In [1]: import numpy as np

In [2]: np.set_printoptions(precision=2, suppress=True, linewidth=140)

In [3]: F = np.loadtxt("case10.csv", delimiter=",")

In [4]: F
Out[4]: 
array([[-0.05, -0.77, -0.63],
       [-0.77,  0.43, -0.46],
       [-0.63, -0.46,  0.62]])

In [5]: O, R = np.linalg.qr(F)

In [6]: np.allclose(R.T @ R, F.T @ F)
Out[6]: True

In [7]: np.round(abs(R[0, 0]), 2), np.round(np.linalg.norm(F[:, 0]), 2)
Out[7]: (np.float64(1.0), np.float64(1.0))

In [8]: J = np.loadtxt("x.csv", delimiter=",")

In [9]: J
Out[9]: 
array([[-0.35, -0.34, -0.17, -0.14,  0.15],
       [-2.55, -1.08, -1.18, -2.52,  0.02],
       [-0.71, -0.33, -0.53, -0.62,  0.1 ],
       [ 0.8 ,  0.3 ,  0.38,  0.54, -0.07],
       [-2.79, -1.41, -1.44, -2.73,  0.05],
       [ 1.41,  0.86,  0.68,  1.45, -0.06],
       [-1.6 , -0.84, -0.98, -1.56,  0.07],
       [-2.36, -1.27, -1.08, -2.27,  0.09],
       [-0.7 , -0.24, -0.18, -0.67, -0.07],
       [-0.91, -0.22, -0.36, -0.98,  0.09],
       [ 0.65,  0.51,  0.29,  0.68, -0.02],
       [-0.68, -0.32, -0.11, -0.55,  0.2 ],
       [-1.67, -0.91, -0.77, -1.69, -0.11],
       [ 2.14,  1.02,  1.01,  2.1 , -0.27],
       [-2.4 , -1.33, -1.45, -2.49, -0.15],
       [ 0.21,  0.25,  0.1 ,  0.22, -0.01]])

In [10]: np.round(np.linalg.norm(J, "nuc"), 2)
Out[10]: np.float64(11.69)

In [11]: np.linalg.norm(J, axis=0)
Out[11]: array([6.41, 3.27, 3.24, 6.31, 0.47])

In [12]: round(np.linalg.norm(J[9] - J[13]), 2)
Out[12]: np.float64(4.73)

In [13]: np.round(np.linalg.norm(J, 1), 2), round(float(np.linalg.norm(J, np.inf)), 2)
Out[13]: (np.float64(21.93), 8.42)

In [14]: Xc = J - J.mean(axis=0)

In [15]: U, sv, Vt = np.linalg.svd(Xc, full_matrices=False)

In [16]: np.abs(U[:, 0]).argmax()
Out[16]: np.int64(13)

In [17]: np.round((sv ** 2).sum() ** 2 / (sv ** 4).sum(), 2)
Out[17]: np.float64(1.02)

In [18]: (np.sign(U[:, 0]) == np.sign(U[0, 0])).astype(int)
Out[18]: array([1, 0, 1, 1, 0, 1, 0, 0, 1, 0, 1, 1, 0, 1, 0, 1])

In [19]: np.abs(Vt[-1])
Out[19]: array([0.67, 0.11, 0.06, 0.58, 0.45])

In [20]: np.round(Xc.mean(axis=0), 2) + 0
Out[20]: array([0., 0., 0., 0., 0.])

In [21]: np.searchsorted(np.cumsum(sv ** 2) / (sv ** 2).sum(), 0.9) + 1
Out[21]: np.int64(1)

In [22]: np.abs(Vt[0]).argmax()
Out[22]: np.int64(0)

In [23]: np.linalg.matrix_rank(Xc)
Out[23]: np.int64(5)

In [24]: Vt[0] * np.sign(Vt[0, np.abs(Vt[0]).argmax()])
Out[24]: array([ 0.63,  0.33,  0.32,  0.63, -0.02])

In [25]: sv
Out[25]: array([9.03, 0.52, 0.48, 0.39, 0.2 ])
